% python3 -q
>>> import numpy as np
>>> np.set_printoptions(precision=3, suppress=True, linewidth=140, legacy="1.25")
>>> mat = np.load("data.npy")
>>> mat
array([[ 3,  0,  0,  0],
       [ 0,  0,  0,  0],
       [ 0,  0,  3,  0],
       [ 0,  0,  0, -2]])
>>> evals, evecs = np.linalg.eigh(mat)
>>> x = np.array([1, 0, 2, 0])
>>> x @ mat @ x / (x @ x), evals[0], evals[-1]
(3.0, -2.0, 3.0)
>>> evecs * np.maximum(evals, 0) @ evecs.T
array([[3., 0., 0., 0.],
       [0., 0., 0., 0.],
       [0., 0., 3., 0.],
       [0., 0., 0., 0.]])
>>> np.abs(mat).sum(axis=1).max(), np.abs(evals).max()
(3, 3.0)
>>> x @ mat @ x
15
>>> evecs * np.abs(evals) @ evecs.T
array([[3., 0., 0., 0.],
       [0., 0., 0., 0.],
       [0., 0., 3., 0.],
       [0., 0., 0., 2.]])
>>> try:
...     np.linalg.cholesky(mat)
... except np.linalg.LinAlgError as e:
...     print("failed:", e)
... 
failed: Matrix is not positive definite
>>> round(np.linalg.eigvalsh(mat).min(), 3)
-2.0
>>> [round(float(np.linalg.det(mat[:i, :i])), 2) + 0 for i in range(1, 5)]
[3.0, 0.0, 0.0, 0.0]
>>> Uu, sv, Vh = np.linalg.svd(mat)
>>> evecs = Vh[:(sv > 1e-8).sum()]
>>> rng = np.random.default_rng(272194)
>>> x = mat[2] + 4 * mat[3] + rng.integers(2) * np.eye(4)[3]
>>> x
array([ 0.,  0.,  3., -8.])
>>> np.allclose(evecs.T @ evecs @ x, x)
True
>>> np.linalg.matrix_rank(np.vstack([mat, x]))
3
>>> np.diag(evecs.T @ evecs)
array([1., 0., 1., 1.])
>>> round(np.linalg.norm(x - evecs.T @ evecs @ x), 3)
0.0
>>> np.trace(mat)
4
>>> print((mat - mat.T) / 2)
[[0. 0. 0. 0.]
 [0. 0. 0. 0.]
 [0. 0. 0. 0.]
 [0. 0. 0. 0.]]
>>> round(float(np.abs(np.linalg.eigvals(mat)).max()), 3)
3.0
>>> np.round(np.linalg.det(mat), 3)
0.0
>>> M = np.loadtxt("a.csv", delimiter=",")
>>> M
array([[-2., -1.,  1.,  1.],
       [12.,  3., -5., -5.],
       [-4., -1.,  3.,  1.],
       [ 4., -1., -3., -1.]])
>>> x = np.array([-1, 0, 1, 2])
>>> print(M @ x)
[  5. -27.   9.  -9.]
>>> np.sign((M @ x).round(6))
array([ 1., -1.,  1., -1.])
>>> M @ np.eye(4)[3]
array([ 1., -5.,  1., -1.])
>>> (M @ x).argmax()
2
>>> M * x
array([[  2.,  -0.,   1.,   2.],
       [-12.,   0.,  -5., -10.],
       [  4.,  -0.,   3.,   2.],
       [ -4.,  -0.,  -3.,  -2.]])
>>> O = M.astype(float).copy()
>>> for j in range(4):
...     O[:, j] -= O[:, :j] @ (O[:, :j].T @ O[:, j])
...     O[:, j] /= np.linalg.norm(O[:, j])
... 
>>> np.round(O.T @ O, 3) + 0
array([[1., 0., 0., 0.],
       [0., 1., 0., 0.],
       [0., 0., 1., 0.],
       [0., 0., 0., 1.]])
>>> np.round(O.T @ M, 3) + 0
array([[13.416,  2.832, -6.41 , -5.217],
       [ 0.   ,  1.994,  1.081, -0.613],
       [ 0.   ,  0.   ,  1.32 , -0.592],
       [ 0.   ,  0.   ,  0.   ,  0.226]])
>>> M[:, 4]
Traceback (most recent call last):
  File "<python-input-39>", line 1, in <module>
    M[:, 4]
    ~^^^^^^
IndexError: index 4 is out of bounds for axis 1 with size 4
>>> np.abs(M).max()
12.0
>>> print(M - M[0])
[[ 0.  0.  0.  0.]
 [14.  4. -6. -6.]
 [-2.  0.  2.  0.]
 [ 6.  0. -4. -2.]]
>>> round(float(np.linalg.norm(M)), 3)
16.248
>>> M.sum(axis=0)
array([10.,  0., -4., -4.])
>>> print(np.diff(M, axis=0))
[[ 14.   4.  -6.  -6.]
 [-16.  -4.   8.   6.]
 [  8.   0.  -6.  -2.]]
>>> np.count_nonzero(M)
16
